$ python -q
>>> import numpy as np
>>> np.set_printoptions(precision=1, suppress=True, linewidth=100)
>>> J = np.load("w.npy")
>>> J
array([[ 4., -2.,  1.],
       [ 4., -2.,  2.],
       [ 0.,  0.,  1.]])
>>> # looks like rank 2
>>> Uu, sig, Vt = np.linalg.svd(J)
>>> sig.round(1) + 0
array([6.7, 1.2, 0. ])
>>> np.argmax(sig[:-1] / (sig[1:] + 1e-6)) + 1
np.int64(2)
>>> out = Uu[:, :2] @ np.diag(sig[:2]) @ Vt[:2]
>>> np.linalg.matrix_rank(J, rtol=0.05)
np.int64(2)
>>> np.round(np.linalg.norm(J - out) / np.linalg.norm(J), 1)
np.float64(0.0)
>>> out.round(1) + 0
array([[ 4., -2.,  1.],
       [ 4., -2.,  2.],
       [ 0.,  0.,  1.]])
>>> round(float(np.linalg.norm(J - out, 2)), 1), np.round(sig[2], 1)
(0.0, np.float64(0.0))
>>> def softmax(z):
...     e = np.exp(z - z.max(axis=-1, keepdims=True))
...     return e / e.sum(axis=-1, keepdims=True)
... 
>>> np.round(softmax(J[1]), 1) + 0
array([0.9, 0. , 0.1])
>>> np.round(softmax(10 * J[1]), 1) + 0
array([1., 0., 0.])
>>> att = J @ J.T / np.sqrt(3)
>>> np.round(softmax(att), 1) + 0
array([[0.4, 0.6, 0. ],
       [0.2, 0.8, 0. ],
       [0.3, 0.5, 0.3]])
>>> softmax(att)[1] @ J
array([ 4. , -2. ,  1.8])
>>> softmax(att + np.triu(np.full(att.shape, -np.inf), 1))
array([[1. , 0. , 0. ],
       [0.2, 0.8, 0. ],
       [0.3, 0.5, 0.3]])
>>> np.einsum("ij,ji->", J, J)
np.float64(5.0)
>>> np.poly(J)
array([ 1., -3.,  2.,  0.])
>>> proj = np.triu(np.array([[2, -2, -1], [-1, -1, 0], [2, -2, -2]]), 1) + np.eye(3)
>>> out = proj @ J @ np.linalg.inv(proj)
>>> out
array([[-4., -6., -8.],
       [ 4.,  6.,  6.],
       [ 0.,  0.,  1.]])
>>> np.trace(out), np.trace(J)
(np.float64(3.0), np.float64(3.0))
>>> Uu, sig, Vt = np.linalg.svd(J)
>>> evecs = Vt[:(sig > 1e-8).sum()]
>>> rng = np.random.default_rng(610005)
>>> x0 = J[2] + -3 * J[0] + rng.integers(2) * np.eye(3)[1]
>>> x0
array([-12.,   7.,  -2.])
>>> np.allclose(evecs.T @ evecs @ x0, x0)
False
>>> np.round(evecs.T @ evecs, 1) + 0
array([[ 0.8, -0.4,  0. ],
       [-0.4,  0.2,  0. ],
       [ 0. ,  0. ,  1. ]])
>>> np.round(np.linalg.norm(x0 - evecs.T @ evecs @ x0), 1)
np.float64(0.9)
>>> np.diag(evecs.T @ evecs)
array([0.8, 0.2, 1. ])
>>> A = np.loadtxt("run1.csv", delimiter=",")
>>> A.round(1) + 0
array([[ 0. , -0.2, -0.1,  0. ],
       [-0.2,  0.6,  0.4,  0.2],
       [-0.1,  0.4,  0.4,  0.1],
       [ 0. ,  0.2,  0.1,  0. ]])
>>> # a projection of rank 1
>>> A[:, 4]
Traceback (most recent call last):
  File "<python-input-38>", line 1, in <module>
    A[:, 4]
    ~^^^^^^
IndexError: index 4 is out of bounds for axis 1 with size 4
>>> A.sum(axis=0)
array([-0.3,  1. ,  0.8,  0.3])
>>> np.count_nonzero(A)
np.int64(16)
>>> A.sum(axis=1)
array([-0.3,  1. ,  0.8,  0.3])
>>> np.linalg.matrix_rank(A)
np.int64(1)
>>> A.shape
(4, 4)
>>> round(np.abs(A).max(), 1)
np.float64(0.6)
>>> np.round(np.linalg.svd(A, compute_uv=False), 1) + 0
array([1., 0., 0., 0.])
